% ipython --no-banner

In [1]: import numpy as np

In [2]: np.set_printoptions(precision=2, suppress=True, linewidth=120, legacy="1.25")

In [3]: F = np.loadtxt("test0.csv", delimiter=",")

In [4]: print(F)
[[ -2.  -2.  -2.  -2.  -2.  -2.  -2.]
 [ -2.  -4.  -4.  -4.  -4.  -4.  -4.]
 [ -2.  -4.  -6.  -6.  -6.  -6.  -6.]
 [ -2.  -4.  -6.  -8.  -8.  -8.  -8.]
 [ -2.  -4.  -6.  -8. -10. -10. -10.]
 [ -2.  -4.  -6.  -8. -10. -12. -12.]
 [ -2.  -4.  -6.  -8. -10. -12. -14.]]

In [5]: w, V = np.linalg.eigvalsh(F)
Traceback (most recent call last):
  Cell In[5], line 1
    w, V = np.linalg.eigvalsh(F)
ValueError: too many values to unpack (expected 2)


In [6]: w, V = np.linalg.eigh(F)

In [7]: print(np.linalg.svd(F, compute_uv=False))
[45.76  5.24  2.    1.12  0.76  0.6   0.52]

In [8]: print(np.round(V.T @ F @ V, 2) + 0)
[[-45.76   0.     0.     0.     0.     0.     0.  ]
 [  0.    -5.24   0.     0.     0.     0.     0.  ]
 [  0.     0.    -2.     0.     0.     0.     0.  ]
 [  0.     0.     0.    -1.12   0.     0.     0.  ]
 [  0.     0.     0.     0.    -0.76   0.     0.  ]
 [  0.     0.     0.     0.     0.    -0.6    0.  ]
 [  0.     0.     0.     0.     0.     0.    -0.52]]

In [9]: print(np.linalg.eigvalsh(F @ F))
[   0.27    0.36    0.58    1.25    4.     27.42 2094.12]

In [10]: print(np.linalg.eigvalsh(F + -2 * np.eye(7)))
[-47.76  -7.24  -4.    -3.12  -2.76  -2.6   -2.52]

In [11]: f = np.array([-1, -2, -2, 2, 0, -1, -2])

In [12]: B = F + np.outer(f, np.eye(7)[0])

In [13]: print(round(np.linalg.det(B) / np.linalg.det(F), 2), np.round(1 + np.linalg.solve(F, f)[0], 2))
1.0 1.0

In [14]: print(B)
[[ -3.  -2.  -2.  -2.  -2.  -2.  -2.]
 [ -4.  -4.  -4.  -4.  -4.  -4.  -4.]
 [ -4.  -4.  -6.  -6.  -6.  -6.  -6.]
 [  0.  -4.  -6.  -8.  -8.  -8.  -8.]
 [ -2.  -4.  -6.  -8. -10. -10. -10.]
 [ -3.  -4.  -6.  -8. -10. -12. -12.]
 [ -4.  -4.  -6.  -8. -10. -12. -14.]]

In [15]: O, V = np.linalg.qr(B[:, :5])[0], np.linalg.qr(B[:, 5:])[0]

In [16]: sig = np.linalg.svd(O.T @ V, compute_uv=False)

In [17]: print(np.round(np.linalg.norm(O @ O.T - V @ V.T, 2), 2))
1.0

In [18]: print(np.allclose(F, F.T))
True

In [19]: print((F + F.T) / 2)
[[ -2.  -2.  -2.  -2.  -2.  -2.  -2.]
 [ -2.  -4.  -4.  -4.  -4.  -4.  -4.]
 [ -2.  -4.  -6.  -6.  -6.  -6.  -6.]
 [ -2.  -4.  -6.  -8.  -8.  -8.  -8.]
 [ -2.  -4.  -6.  -8. -10. -10. -10.]
 [ -2.  -4.  -6.  -8. -10. -12. -12.]
 [ -2.  -4.  -6.  -8. -10. -12. -14.]]

In [20]: print(np.round(np.abs(np.linalg.eigvals(F)).max(), 2))
45.76

In [21]: print(np.allclose(F @ F.T, F.T @ F))
True

In [22]: print(np.sort(np.abs(np.linalg.eigvals(F))))
[ 0.52  0.6   0.76  1.12  2.    5.24 45.76]

In [23]: rng = np.random.default_rng(714)

In [24]: X = np.triu(rng.random((3, 3)) < 0.8, 1).astype(int)

In [25]: X = X + X.T

In [26]: print(X)
[[0 1 1]
 [1 0 1]
 [1 1 0]]

In [27]: w, V = np.linalg.eig(X)

In [28]: print(np.sort(np.linalg.eigvals(X @ X)))
[1. 1. 4.]

In [29]: print(round(float(np.prod(w)), 2))
2.0

In [30]: print(np.round(X @ V[:, 0] - w[0] * V[:, 0], 2) + 0)
[0. 0. 0.]

In [31]: print(w)
[-1.  2. -1.]

In [32]: print(np.sort(np.linalg.eigvals(X.T)))
[-1. -1.  2.]
